% python3 -q
>>> import numpy as np
>>> np.set_printoptions(precision=2, suppress=True, linewidth=140, sign=" ")
>>> rnd = lambda a: np.round(a, 2) + 0
>>> feats = np.loadtxt("layer11.csv", delimiter=",")
>>> feats
array([[ 1.,  0.,  0.,  0.,  0.,  0.,  0.,  0.,  0.,  0.,  0.,  0.,  0.],
       [ 3., -2.,  0.,  0.,  0.,  0.,  0.,  0.,  0.,  0.,  0.,  0.,  0.],
       [-3., -2.,  2.,  0.,  0.,  0.,  0.,  0.,  0.,  0.,  0.,  0.,  0.],
       [-2., -2.,  1.,  0.,  0.,  0.,  0.,  0.,  0.,  0.,  0.,  0.,  0.],
       [ 2.,  1., -1., -2., -3.,  0.,  0.,  0.,  0.,  0.,  0.,  0.,  0.],
       [ 0.,  3., -3., -1., -1., -3.,  0.,  0.,  0.,  0.,  0.,  0.,  0.],
       [-1.,  3., -3.,  1.,  3.,  0.,  1.,  0.,  0.,  0.,  0.,  0.,  0.],
       [-1.,  2., -2.,  2.,  1., -2., -3., -3.,  0.,  0.,  0.,  0.,  0.],
       [-2., -1., -1.,  3., -3.,  0., -2., -1., -1.,  0.,  0.,  0.,  0.],
       [ 3., -3.,  1., -2.,  1., -1., -1.,  0., -1.,  3.,  0.,  0.,  0.],
       [ 3., -2.,  3., -1.,  3.,  0., -1., -1.,  1.,  2., -1.,  0.,  0.],
       [ 1., -1.,  1.,  2.,  2.,  1.,  1.,  1., -1., -3.,  1.,  1.,  0.],
       [ 2.,  1.,  1., -1., -3.,  0.,  3., -1., -1., -1.,  1., -3., -3.]])
>>> print(rnd(np.linalg.norm(feats)))
18.25
>>> print(np.linalg.matrix_rank(feats))
12
>>> feats.shape
(13, 13)
>>> print(np.abs(feats).max())
3.0
>>> np.unravel_index(np.abs(feats).argmax(), feats.shape)
(np.int64(1), np.int64(0))
>>> Y = feats[0, 0] * feats[1:] - np.outer(feats[1:, 0], feats[0])
>>> Y
array([[ 0., -2.,  0.,  0.,  0.,  0.,  0.,  0.,  0.,  0.,  0.,  0.,  0.],
       [ 0., -2.,  2.,  0.,  0.,  0.,  0.,  0.,  0.,  0.,  0.,  0.,  0.],
       [ 0., -2.,  1.,  0.,  0.,  0.,  0.,  0.,  0.,  0.,  0.,  0.,  0.],
       [ 0.,  1., -1., -2., -3.,  0.,  0.,  0.,  0.,  0.,  0.,  0.,  0.],
       [ 0.,  3., -3., -1., -1., -3.,  0.,  0.,  0.,  0.,  0.,  0.,  0.],
       [ 0.,  3., -3.,  1.,  3.,  0.,  1.,  0.,  0.,  0.,  0.,  0.,  0.],
       [ 0.,  2., -2.,  2.,  1., -2., -3., -3.,  0.,  0.,  0.,  0.,  0.],
       [ 0., -1., -1.,  3., -3.,  0., -2., -1., -1.,  0.,  0.,  0.,  0.],
       [ 0., -3.,  1., -2.,  1., -1., -1.,  0., -1.,  3.,  0.,  0.,  0.],
       [ 0., -2.,  3., -1.,  3.,  0., -1., -1.,  1.,  2., -1.,  0.,  0.],
       [ 0., -1.,  1.,  2.,  2.,  1.,  1.,  1., -1., -3.,  1.,  1.,  0.],
       [ 0.,  1.,  1., -1., -3.,  0.,  3., -1., -1., -1.,  1., -3., -3.]])
>>> feats[:, 0] / feats[0, 0]
array([ 1.,  3., -3., -2.,  2.,  0., -1., -1., -2.,  3.,  3.,  1.,  2.])
